% python3 -q
>>> import numpy as np
>>> np.set_printoptions(precision=1, suppress=True, linewidth=140)
>>> def tidy(a):
...     return np.round(a, 1) + 0
... 
>>> mat = np.load("test2.npy")
>>> tidy(mat)
array([[ 1.6, -1.2,  2.3],
       [ 1.2, -1.8,  2.1],
       [-2.1, -1.8, -1.3],
       [ 1.2,  2.8, -0.2],
       [-1.8,  0.9, -2.3],
       [ 0.2, -2.6,  1.5],
       [-1.4,  1.4, -2.2],
       [-1.9, -2.1, -1. ],
       [-1.9, -2.1, -1. ],
       [-0.3,  2.5, -1.6],
       [-1.5, -2.6, -0.2],
       [-0.2,  2.6, -1.5],
       [ 2.1,  1.5,  1.5],
       [ 1.9,  2.2,  0.8],
       [-1.2, -2.7,  0.1],
       [-2. ,  0.1, -2.2],
       [ 2.2,  0.8,  1.9],
       [ 0.5,  2.8, -0.9],
       [ 0.2,  2.8, -1.2],
       [ 0.2,  2.7, -1.2],
       [ 2.2,  1.2,  1.6],
       [ 1.7,  2.4,  0.6],
       [-1. , -2.8,  0.4],
       [ 0.1, -2.7,  1.4],
       [ 2.2,  0.5,  2. ],
       [-1.3, -2.7,  0. ],
       [-2.1, -1.5, -1.5],
       [-1.9, -2.1, -1. ],
       [-1.9, -2.2, -0.9],
       [-1.5,  1.3, -2.2],
       [ 2. , -0.2,  2.2],
       [ 1.9,  2.2,  0.9],
       [ 2.1,  0.2,  2.1],
       [-2.2, -0.8, -1.9],
       [-0.1, -2.7,  1.3],
       [ 0.8,  2.8, -0.6]])
>>> r = np.linalg.matrix_rank(mat)
>>> r
np.int64(2)
>>> null = np.linalg.svd(mat)[2][r:].T
>>> tidy(null @ null.T)
array([[ 0.5, -0.2, -0.4],
       [-0.2,  0.1,  0.2],
       [-0.4,  0.2,  0.4]])
>>> tidy(null[:, 0] / null[np.abs(null[:, 0]).round(6).argmax(), 0])
array([ 1. , -0.5, -1. ])
>>> tidy(np.linalg.norm(mat[9], 1)), tidy(np.linalg.norm(mat[9], np.inf))
(np.float64(4.4), np.float64(2.5))
>>> np.linalg.norm(mat, axis=1).argmax()
np.int64(7)
>>> tidy(mat[9] @ mat[17])
np.float64(8.3)
>>> tidy(np.linalg.norm(mat, 2))
np.float64(13.8)
>>> tidy(np.linalg.norm(mat) ** 2 / np.linalg.norm(mat, 2) ** 2)
np.float64(1.7)
>>> cent = mat[[31, 32]].astype(float)
>>> for _ in range(3):
...     labels = np.linalg.norm(mat[:, None] - cent, axis=-1).argmin(axis=1)
...     cent = np.array([mat[labels == j].mean(axis=0) for j in range(2)])
... 
>>> labels
array([1, 1, 1, 0, 0, 1, 0, 1, 1, 0, 1, 0, 0, 0, 1, 0, 0, 0, 0, 0, 0, 0, 1, 1, 0, 1, 1, 1, 1, 0, 1, 0, 1, 1, 1, 0])
>>> tidy(cent)
array([[ 0.5,  1.9, -0.4],
       [-0.7, -1.9,  0.3]])
>>> np.bincount(labels)
array([18, 18])
>>> labels = mat[:, 0] > np.median(mat[:, 0])
>>> f = mat[labels].mean(axis=0) - mat[~labels].mean(axis=0)
>>> np.argsort(-np.abs(f).round(6), kind="stable")
array([0, 2, 1])
>>> labels.astype(int)
array([1, 1, 0, 1, 0, 1, 0, 0, 0, 0, 0, 0, 1, 1, 0, 0, 1, 1, 1, 1, 1, 1, 0, 1, 1, 0, 0, 0, 0, 0, 1, 1, 1, 0, 0, 1])
>>> tidy(f)
array([2.8, 1.9, 2. ])
>>> tidy((((mat - mat.mean(axis=0)) @ f > 0) == labels).mean())
np.float64(0.9)
>>> K = np.load("a.npy")
>>> K
array([[ -6,   0,  -2,   0,   0,   0],
       [ -9,  -7,  -6,   0,   0,   0],
       [ -8,   0,  -5,   0,   0,   0],
       [ 24,   0,   8, -18,   0,  -6],
       [ 36,  28,  24, -27, -21, -18],
       [ 32,   0,  20, -24,   0, -15]])
>>> A2 = np.linalg.inv(K)
>>> (np.abs(A2) > 1e-9).astype(int)
array([[1, 0, 1, 0, 0, 0],
       [1, 1, 1, 0, 0, 0],
       [1, 0, 1, 0, 0, 0],
       [1, 0, 1, 1, 0, 1],
       [1, 1, 1, 1, 1, 1],
       [1, 0, 1, 1, 0, 1]])
>>> np.allclose(A2, K.T)
False
>>> tidy(np.linalg.det(K) * np.linalg.det(A2))
np.float64(1.0)
>>> tidy(np.linalg.cond(K))
np.float64(114.7)
>>> tidy(np.linalg.slogdet(K)[0])
np.float64(1.0)
>>> Q, r_ = np.linalg.qr(K)
>>> tidy(Q @ r_)
array([[ -6.,   0.,  -2.,   0.,   0.,   0.],
       [ -9.,  -7.,  -6.,   0.,   0.,   0.],
       [ -8.,   0.,  -5.,   0.,   0.,   0.],
       [ 24.,   0.,   8., -18.,   0.,  -6.],
       [ 36.,  28.,  24., -27., -21., -18.],
       [ 32.,   0.,  20., -24.,   0., -15.]])
>>> tidy(abs(r_[0, 0])), tidy(np.linalg.norm(K[:, 0]))
(np.float64(55.5), np.float64(55.5))
>>> data = np.loadtxt("layer2.csv", delimiter=",")
>>> data
array([[-9.,  1.,  4., -1.],
       [-6.,  2.,  2.,  1.],
       [-8.,  2.,  3.,  0.],
       [ 8.,  0., -4.,  1.]])
>>> np.trace(data)
np.float64(-3.0)
>>> tidy(np.sort(np.abs(np.linalg.eigvals(data))))
array([0., 1., 1., 3.])
>>> np.linalg.determinant(data)
Traceback (most recent call last):
  File "<python-input-41>", line 1, in <module>
    np.linalg.determinant(data)
    ^^^^^^^^^^^^^^^^^^^^^
AttributeError: module 'numpy.linalg' has no attribute 'determinant'
>>> assert data == data.T
Traceback (most recent call last):
  File "<python-input-42>", line 1, in <module>
    assert data == data.T
           ^^^^^^^^^^^^^^
ValueError: The truth value of an array with more than one element is ambiguous. Use a.any() or a.all()
>>> tidy(np.linalg.det(data))
np.float64(0.0)
>>> A = np.loadtxt("m.csv", delimiter=",")
>>> tidy(A)
array([[ 0.2,  0. , -0.3,  0.2,  0.1,  0. ,  0.2],
       [ 0. ,  0.4,  0.1, -0.3,  0.1,  0. ,  0.3],
       [-0.3,  0.1,  0.6, -0.2,  0. , -0.2, -0.2],
       [ 0.2, -0.3, -0.2,  0.5,  0.1, -0.2, -0.1],
       [ 0.1,  0.1,  0. ,  0.1,  0.3, -0.4,  0.2],
       [ 0. ,  0. , -0.2, -0.2, -0.4,  0.6, -0.1],
       [ 0.2,  0.3, -0.2, -0.1,  0.2, -0.1,  0.4]])
>>> vals, evecs = np.linalg.eigh(A)
>>> x0 = np.array([-1, 3, -1, -1, -1, -1, -3])
>>> tidy(x0 @ A @ x0 / (x0 @ x0)), tidy(vals[0]), tidy(vals[-1])
(np.float64(0.1), np.float64(0.0), np.float64(1.0))
>>> r = np.linalg.matrix_rank(A)
>>> r
np.int64(3)
>>> null = np.linalg.svd(A)[2][r:].T
>>> [int(np.linalg.matrix_rank(A[:i])) for i in range(1, len(A) + 1)]
[1, 2, 3, 3, 3, 3, 3]
>>> tidy(null @ null.T)
array([[ 0.8,  0. ,  0.3, -0.2, -0.1,  0. , -0.2],
       [ 0. ,  0.6, -0.1,  0.3, -0.1,  0. , -0.3],
       [ 0.3, -0.1,  0.4,  0.2,  0. ,  0.2,  0.2],
       [-0.2,  0.3,  0.2,  0.5, -0.1,  0.2,  0.1],
       [-0.1, -0.1,  0. , -0.1,  0.7,  0.4, -0.2],
       [ 0. ,  0. ,  0.2,  0.2,  0.4,  0.4,  0.1],
       [-0.2, -0.3,  0.2,  0.1, -0.2,  0.1,  0.6]])
>>> np.allclose(A @ null, 0)
True
>>> [int(np.linalg.matrix_rank(np.delete(A, i, axis=0))) for i in range(7)]
[3, 3, 3, 3, 3, 3, 3]
>>> np.linalg.matrix_rank(A.T @ A), np.linalg.matrix_rank(A @ A.T)
(np.int64(3), np.int64(3))
>>> J = np.loadtxt("block11.csv", delimiter=",")
>>> tidy(J)
array([[ 0.8,  0.1, -0.1,  0.3,  0. ,  0.1,  0. ,  0.2, -0.1],
       [ 0.1,  0.9,  0.1, -0.2,  0. , -0.1,  0. , -0.1,  0.1],
       [-0.1,  0.1,  0.9,  0.1,  0. ,  0. ,  0. ,  0.1,  0. ],
       [ 0.3, -0.2,  0.1,  0.6,  0. , -0.1,  0.1, -0.3,  0.1],
       [ 0. ,  0. ,  0. ,  0. ,  1. ,  0. ,  0. ,  0. ,  0. ],
       [ 0.1, -0.1,  0. , -0.1,  0. ,  1. ,  0. , -0.1,  0. ],
       [ 0. ,  0. ,  0. ,  0.1,  0. ,  0. ,  1. ,  0. ,  0. ],
       [ 0.2, -0.1,  0.1, -0.3,  0. , -0.1,  0. ,  0.8,  0.1],
       [-0.1,  0.1,  0. ,  0.1,  0. ,  0. ,  0. ,  0.1,  1. ]])
>>> x0 = np.array([1, 0, 3, 1, 1, 1, 2, 3, 0])
>>> tidy(J @ J @ x0)
array([ 1.4, -0.3,  3.2,  0.5,  1. ,  0.8,  2.1,  2.6,  0.2])
